$ ipython --no-banner

In [1]: import numpy as np

In [2]: np.set_printoptions(suppress=True, linewidth=120)

In [3]: def rnd(a):
   ...:     return np.round(a, 2) + 0
   ...: 

In [4]: E = np.array([[0, 0, 3, 3], [3, 0, 0, 3], [3, 3, 0, 0], [0, 3, 3, 0]])

In [5]: rnd(np.linalg.det(E))
Out[5]: np.float64(0.0)

In [6]: np.allclose(E, E.T)
Out[6]: False

In [7]: rnd(np.sort(np.abs(np.linalg.eigvals(E))))
Out[7]: array([0.  , 4.24, 4.24, 6.  ])

In [8]: r = np.linalg.matrix_rank(E)

In [9]: r
Out[9]: np.int64(3)

In [10]: ns = np.linalg.svd(E)[2][r:].T

In [11]: [int(np.linalg.matrix_rank(np.delete(E, i, axis=0))) for i in range(4)]
Out[11]: [3, 3, 3, 3]

In [12]: np.linalg.matrix_rank(E.T @ E), np.linalg.matrix_rank(E @ E.T)
Out[12]: (np.int64(3), np.int64(3))

In [13]: [int(np.linalg.matrix_rank(E[:i])) for i in range(1, len(E) + 1)]
Out[13]: [1, 2, 3, 3]

In [14]: np.allclose(E @ ns, 0)
Out[14]: True

In [15]: x = np.array([-1, -2, 0, 0])

In [16]: np.sign((E @ x).round(6))
Out[16]: array([ 0, -1, -1, -1])

In [17]: E @ x
Out[17]: array([ 0, -3, -9, -6])

In [18]: (E * x).sum(axis=1)
Out[18]: array([ 0, -3, -9, -6])

In [19]: np.linalg.norm(E @ x) <= np.linalg.norm(E, 2) * np.linalg.norm(x) + 1e-9
Out[19]: np.True_

In [20]: B = np.array([[-1, 1], [1, 1], [-1, 0], [3, 1]])

In [21]: B.T @ E.T
Out[21]: 
array([[6, 6, 0, 0],
       [3, 6, 6, 3]])

In [22]: np.linalg.matrix_rank(np.vstack([E, B.T]))
Out[22]: np.int64(4)

In [23]: np.vstack([E, B.T]).shape
Out[23]: (6, 4)

In [24]: rng = np.random.default_rng(499)

In [25]: th = rng.uniform(0, 2 * np.pi, 23)

In [26]: q, _ = np.linalg.qr(np.array([[-0.4, 0.2], [-0.5, 0.8], [0.3, 0.5]]))

In [27]: mat = 10 * np.c_[np.cos(th), np.sin(th)] @ q.T

In [28]: rnd(mat)
Out[28]: 
array([[-5.55, -4.61,  6.92],
       [ 5.67,  6.99, -4.37],
       [-0.87, -7.33, -6.74],
       [-4.29, -8.97, -1.05],
       [ 4.33,  0.54, -9.  ],
       [-5.66, -5.35,  6.28],
       [-0.14,  6.31,  7.76],
       [ 4.84,  8.74, -0.45],
       [-5.71, -6.17,  5.42],
       [ 5.56,  4.67, -6.88],
       [ 5.37,  8.09, -2.39],
       [-5.18, -8.39,  1.63],
       [ 3.92,  9.  ,  1.91],
       [ 5.16,  2.89, -8.07],
       [ 4.2 ,  8.99,  1.27],
       [-5.4 , -8.03,  2.53],
       [ 5.27,  3.3 , -7.83],
       [-5.61, -4.96,  6.63],
       [-2.53, -8.57, -4.49],
       [ 5.41,  3.86, -7.47],
       [ 1.53, -4.54, -8.78],
       [ 5.19,  3.  , -8.01],
       [ 0.17,  6.64,  7.48]])

In [29]: Ac = mat - mat.mean(axis=0)

In [30]: Uu, sig, vt = np.linalg.svd(Ac, full_matrices=False)

In [31]: np.searchsorted(np.cumsum(sig ** 2) / (sig ** 2).sum(), 0.9) + 1
Out[31]: np.int64(2)

In [32]: np.abs(vt[0]).argmax()
Out[32]: np.int64(1)

In [33]: rnd(vt[0] * np.sign(vt[0, np.abs(vt[0]).argmax()]))
Out[33]: array([ 0.57,  0.7 , -0.43])

In [34]: rnd(sig)
Out[34]: array([38.44, 27.87,  0.  ])

In [35]: Uu, sig, vt = np.linalg.svd(E)

In [36]: V = vt[:(sig > 1e-8).sum()]

In [37]: x = E[2] + -2 * E[3] + rng.integers(2) * np.eye(4)[0]

In [38]: x
Out[38]: array([ 3., -3., -6.,  0.])

In [39]: rnd(np.linalg.norm(x - V.T @ V @ x))
Out[39]: np.float64(0.0)

In [40]: np.linalg.matrix_rank(np.vstack([E, x]))
Out[40]: np.int64(3)

In [41]: rnd(V.T @ V)
Out[41]: 
array([[ 0.75,  0.25, -0.25,  0.25],
       [ 0.25,  0.75,  0.25, -0.25],
       [-0.25,  0.25,  0.75,  0.25],
       [ 0.25, -0.25,  0.25,  0.75]])

In [42]: cent = mat[[7, 22]].astype(float)

In [43]: for _ in range(4):
    ...:     labels = np.linalg.norm(mat[:, None] - cent, axis=-1).argmin(axis=1)
    ...:     cent = np.array([mat[labels == j].mean(axis=0) for j in range(2)])
    ...: 

In [44]: labels
Out[44]: array([1, 0, 1, 1, 0, 1, 1, 0, 1, 0, 0, 1, 0, 0, 0, 1, 0, 1, 1, 0, 0, 0, 1])

In [45]: np.bincount(labels)
Out[45]: array([12, 11])

In [46]: rnd(cent)
Out[46]: 
array([[ 4.7 ,  4.63, -5.01],
       [-3.71, -4.5 ,  2.94]])

In [47]: F = np.load("block17.npy")

In [48]: F
Out[48]: 
array([[40, 25, 10],
       [ 0,  0,  0],
       [24, 15,  6]])

In [49]: rnd(np.linalg.norm(F, 2) / np.linalg.norm(F))
Out[49]: np.float64(1.0)

In [50]: np.linalg.cond(F) > 100
Out[50]: np.True_

In [51]: w1 = np.array([[1, 1], [1, 0], [0, 0]])

In [52]: beta = np.array([3, -2])

In [53]: H = np.maximum(F @ w1 + beta, 0)

In [54]: H
Out[54]: 
array([[68, 38],
       [ 3,  0],
       [42, 22]])

In [55]: (H > 0).astype(int)
Out[55]: 
array([[1, 1],
       [1, 0],
       [1, 1]])

In [56]: np.linalg.matrix_rank(H)
Out[56]: np.int64(2)

In [57]: cent = np.array([[-2, 2, 2], [-2, 0, -2]])

In [58]: w1 @ cent
Out[58]: 
array([[-4,  2,  0],
       [-2,  2,  2],
       [ 0,  0,  0]])

In [59]: (H @ cent).round(6).argmax(axis=1)
Out[59]: array([1, 1, 1])

In [60]: Uu, sig, vt = np.linalg.svd(F)

In [61]: rnd(sig)
Out[61]: array([56.23,  0.  ,  0.  ])

In [62]: B = Uu[:, :1] @ np.diag(sig[:1]) @ vt[:1]

In [63]: rnd(np.abs(F - B).max())
Out[63]: np.float64(0.0)

In [64]: np.linalg.matrix_rank(F, rtol=0.05)
Out[64]: np.int64(1)

In [65]: A = np.loadtxt("layer15.csv", delimiter=",")

In [66]: A
Out[66]: 
array([[-3., -1.,  3.],
       [-1., -3., -1.],
       [-2.,  0.,  3.]])

In [67]: round(np.log10(np.linalg.cond(A)))
Out[67]: 1

In [68]: np.linalg.cond(A) > 100
Out[68]: np.False_

In [69]: rnd(np.abs(np.linalg.svd(A)[2][-1]))
Out[69]: array([0.72, 0.44, 0.53])

In [70]: [round(float(x), 2) for x in np.linalg.svd(A, compute_uv=False)[:3]]
Out[70]: [5.61, 3.39, 0.21]

In [71]: np.argsort(-np.linalg.norm(A, axis=0).round(6), kind="stable")[:3]
Out[71]: array([2, 0, 1])

In [72]: B = A[0, 0] * A[1:] - np.outer(A[1:, 0], A[0])

In [73]: B
Out[73]: 
array([[ 0.,  8.,  6.],
       [ 0., -2., -3.]])

In [74]: np.linalg.matrix_rank(B), np.linalg.matrix_rank(A)
Out[74]: (np.int64(2), np.int64(3))

In [75]: q, V = np.linalg.qr(A[:, :2])[0], np.linalg.qr(A[:, 2:])[0]

In [76]: sig = np.linalg.svd(q.T @ V, compute_uv=False)

In [77]: rnd(np.degrees(np.arccos(sig.clip(0, 1))))
Out[77]: array([5.16])

In [78]: rnd(np.linalg.eigvals(A))
Out[78]: array([ 1.49, -0.71, -3.78])

In [79]: rnd(np.linalg.det(2 * A)), rnd(np.linalg.det(A))
Out[79]: (np.float64(32.0), np.float64(4.0))

In [80]: np.einsum("ii->", A)
Out[80]: np.float64(-3.0)

In [81]: rnd(np.linalg.det(A.T))
Out[81]: np.float64(4.0)

In [82]: rnd(np.poly(A))
Out[82]: array([ 1.,  3., -4., -4.])

In [83]: J = np.array([[0, 0, 2], [0, 0, 3], [0, 0, -3]])

In [84]: np.linalg.cond(J) > 100
Out[84]: np.True_

In [85]: Uu, sig, vt = np.linalg.svd(J)

In [86]: V = vt[:(sig > 1e-8).sum()]

In [87]: x = J[0] + 3 * J[1] + rng.integers(2) * np.eye(3)[0]

In [88]: x
Out[88]: array([ 0.,  0., 11.])

In [89]: np.allclose(V.T @ V @ x, x)
Out[89]: True

In [90]: np.diag(V.T @ V)
Out[90]: array([0., 0., 1.])

In [91]: T = np.stack([J, -2 * J, J[::-1]])

In [92]: rnd(np.linalg.det(T))
Out[92]: array([0., 0., 0.])

In [93]: np.linalg.matrix_rank(T.reshape(3, -1))
Out[93]: np.int64(2)

In [94]: T.shape
Out[94]: (3, 3, 3)

In [95]: np.linalg.matrix_rank(T)
Out[95]: array([1, 1, 1])

In [96]: sig = 3 * 0.2 ** np.arange(3)

In [97]: X = rng.normal(size=(21, 3)) * rng.permutation(sig)

In [98]: rnd(X)
Out[98]: 
array([[ 0.82, -0.34, -0.06],
       [-0.15, -2.96, -0.09],
       [ 0.83, -5.29, -0.3 ],
       [-0.17, -1.56,  0.18],
       [ 0.1 , -0.73, -0.05],
       [ 0.73, -2.14,  0.08],
       [ 0.2 , -7.19,  0.01],
       [ 0.06, -2.98,  0.09],
       [ 0.98,  8.65,  0.03],
       [-0.3 , -0.55,  0.13],
       [ 1.07,  4.37,  0.07],
       [ 0.06, -0.78, -0.13],
       [-0.27,  0.6 , -0.09],
       [-0.12,  1.47,  0.08],
       [-0.37, -3.99, -0.08],
       [-0.58, -5.21, -0.21],
       [ 0.2 ,  1.56, -0.21],
       [-0.69,  0.37, -0.06],
       [-0.72, -2.23, -0.04],
       [ 0.26, -0.28,  0.01],
       [-0.12, -5.35, -0.17]])

In [99]: B = E / np.linalg.norm(E, axis=1, keepdims=True)

In [100]: C2 = B @ B.T

In [101]: rnd(C2[2])
Out[101]: array([0. , 0.5, 1. , 0.5])

In [102]: np.argwhere(np.triu(np.abs(C2) > 0.95, 1))
Out[102]: array([], shape=(0, 2), dtype=int64)

In [103]: rnd(np.linalg.norm(B, axis=1))
Out[103]: array([1., 1., 1., 1.])

In [104]: (np.abs(C2) > 0.9).astype(int)
Out[104]: 
array([[1, 0, 0, 0],
       [0, 1, 0, 0],
       [0, 0, 1, 0],
       [0, 0, 0, 1]])
